% ipython --no-banner

In [1]: import numpy as np

In [2]: np.set_printoptions(suppress=True, linewidth=160)

In [3]: mat = np.load("data.npy")

In [4]: print(mat)
[[ 2.94 -0.05 -2.04 -2.8  -2.01  0.06 -2.8 ]
 [-0.93 -0.03  0.85  1.05  0.62 -0.11  0.8 ]
 [-2.95  0.11  2.03  2.86  1.85  0.05  2.89]
 [ 2.66  0.25 -1.76 -2.72 -1.77  0.09 -2.79]
 [ 0.25 -0.09 -0.4  -0.51 -0.28 -0.08 -0.25]
 [-1.47  0.04  0.91  1.46  0.86 -0.05  1.45]
 [-3.28 -0.13  2.22  3.41  2.38 -0.13  3.34]
 [-0.05 -0.05 -0.04  0.12  0.11 -0.07  0.1 ]
 [ 1.17  0.03 -0.93 -1.31 -0.57  0.03 -1.12]
 [-0.11  0.02  0.12  0.14  0.   -0.06  0.08]
 [ 1.69  0.17 -0.94 -1.63 -0.97 -0.09 -1.78]
 [-1.25 -0.12  0.74  1.27  0.68  0.05  1.2 ]
 [ 1.78  0.05 -1.21 -1.75 -1.19 -0.15 -1.98]
 [ 0.35 -0.13 -0.22 -0.63 -0.4  -0.11 -0.47]
 [ 0.06  0.01 -0.05  0.13  0.05 -0.02 -0.03]
 [ 1.25 -0.07 -0.91 -1.41 -0.86  0.1  -1.3 ]
 [-2.81 -0.01  1.99  2.67  1.84 -0.05  2.72]
 [-1.74  0.06  1.22  1.78  1.25  0.05  1.87]
 [-0.47 -0.07  0.27  0.6   0.24 -0.15  0.66]
 [-1.18 -0.02  0.86  0.97  0.94  0.09  1.22]
 [ 3.87  0.01 -2.7  -4.11 -2.52  0.11 -3.96]
 [-2.22 -0.06  1.53  2.35  1.66  0.03  2.21]
 [ 5.44 -0.03 -3.77 -5.55 -3.71  0.16 -5.52]
 [ 1.37 -0.02 -1.01 -1.43 -0.81  0.06 -1.36]
 [-2.22 -0.1   1.41  2.37  1.47 -0.19  2.31]
 [-0.44  0.    0.37  0.57  0.16 -0.09  0.29]
 [ 2.53 -0.15 -1.6  -2.61 -1.74  0.14 -2.57]]

In [5]: B = np.c_[mat[:, :5] @ np.array([[3, 3, 1, 2, 2],
   ...:     [0, 0, 0, 1, 1],
   ...:     [3, 2, 3, 1, 0],
   ...:     [3, 0, 1, 1, 3],
   ...:     [2, 2, 3, 2, 1]]), np.array([-7, -5, -7, -4, -4, -3, 0, -6, -5, -2, -5, -8, -5, 2, -3, -9, -3, 4, 2, 4, -3, 1, 9, -8, -4, 7, 4])]

In [6]: print(B.round(2))
[[ -9.72   0.72 -12.01  -3.03  -4.58  -7.  ]
 [  4.15   0.15   4.53   1.25   1.88  -5.  ]
 [  9.52  -1.09  11.55   2.8    4.64  -7.  ]
 [ -9.     0.92 -10.65  -2.45  -4.36  -4.  ]
 [ -2.54  -0.61  -2.3   -1.06  -1.4   -4.  ]
 [  4.42  -0.87   5.3    1.19   2.34  -3.  ]
 [ 11.81  -0.64  13.93   3.7    5.92   0.  ]
 [  0.31  -0.01   0.28   0.15   0.32  -6.  ]
 [ -4.35   0.51  -4.64  -1.01  -2.13  -5.  ]
 [  0.45  -0.09   0.39   0.06   0.22  -2.  ]
 [ -4.58   1.25  -5.67  -0.96  -2.31  -5.  ]
 [  3.64  -0.91   4.28   0.75   1.87  -8.  ]
 [ -5.92   0.54  -7.17  -1.73  -2.83  -5.  ]
 [ -2.3   -0.19  -2.14  -1.08  -1.72   2.  ]
 [  0.52   0.18   0.19   0.31   0.57  -3.  ]
 [ -4.93   0.21  -5.47  -1.61  -2.66  -9.  ]
 [  9.23  -0.77  11.35   2.71   4.22  -3.  ]
 [  6.28  -0.28   7.45   2.08   3.17   4.  ]
 [  1.68  -0.39   1.66   0.34   1.03   2.  ]
 [  3.83   0.06   5.19   1.33   1.47   4.  ]
 [-13.86   1.17 -15.9   -4.1   -7.1   -3.  ]
 [  8.3   -0.28   9.7    2.7    4.21   1.  ]
 [-19.06   1.36 -22.55  -5.89  -9.51   9.  ]
 [ -4.83   0.47  -5.52  -1.34  -2.38  -8.  ]
 [  7.62  -0.9    8.79   2.18   4.04  -4.  ]
 [  1.82  -0.26   1.72   0.38   0.99   7.  ]
 [ -8.52   0.91 -10.1   -2.78  -4.66   4.  ]]

In [7]: print(np.round(np.linalg.norm(np.linalg.qr(mat)[0].T @ B, axis=0) ** 2 / ((B ** 2).sum(axis=0) + 1e-12), 2))
[1.   1.   1.   1.   1.   0.18]

In [8]: print(np.linalg.matrix_rank(np.c_[mat, B]))
8

In [9]: Xc = mat - mat.mean(axis=0)

In [10]: V = np.linalg.svd(Xc)[2][:1]

In [11]: B = Xc - Xc @ V.T @ V

In [12]: print(np.round(np.diag(V.T @ V), 2) + 0)
[0.25 0.   0.12 0.26 0.11 0.   0.26]

In [13]: print(np.round((Xc @ V.T).std(axis=0), 2))
[4.27]

In [14]: B = mat / np.linalg.norm(mat, axis=1)
---------------------------------------------------------------------------
ValueError                                Traceback (most recent call last)
Cell In[14], line 1
----> 1 B = mat / np.linalg.norm(mat, axis=1)

ValueError: operands could not be broadcast together with shapes (27,7) (27,) 

In [15]: B = mat / np.linalg.norm(mat, axis=1, keepdims=True)

In [16]: gram = B @ B.T

In [17]: print((gram - 2 * np.eye(27)).round(6).argmax(axis=1))
[22 16 16 20 13  2 21 18 23 25 12  5 10 26  7 20  2  2 24 17 22  6 20 20  6  1 22]

In [18]: print(round(np.degrees(np.arccos(np.clip(gram[8, 0], -1, 1))), 2))
7.89

In [19]: print(gram[8].round(2))
[ 0.99 -0.99 -0.99  0.99  0.94 -0.99 -0.99 -0.69  1.   -0.92  0.99 -0.99  0.99  0.94 -0.13  0.99 -0.99 -0.99 -0.97 -0.97  0.99 -0.99  0.99  1.   -0.99 -0.98
  0.99]
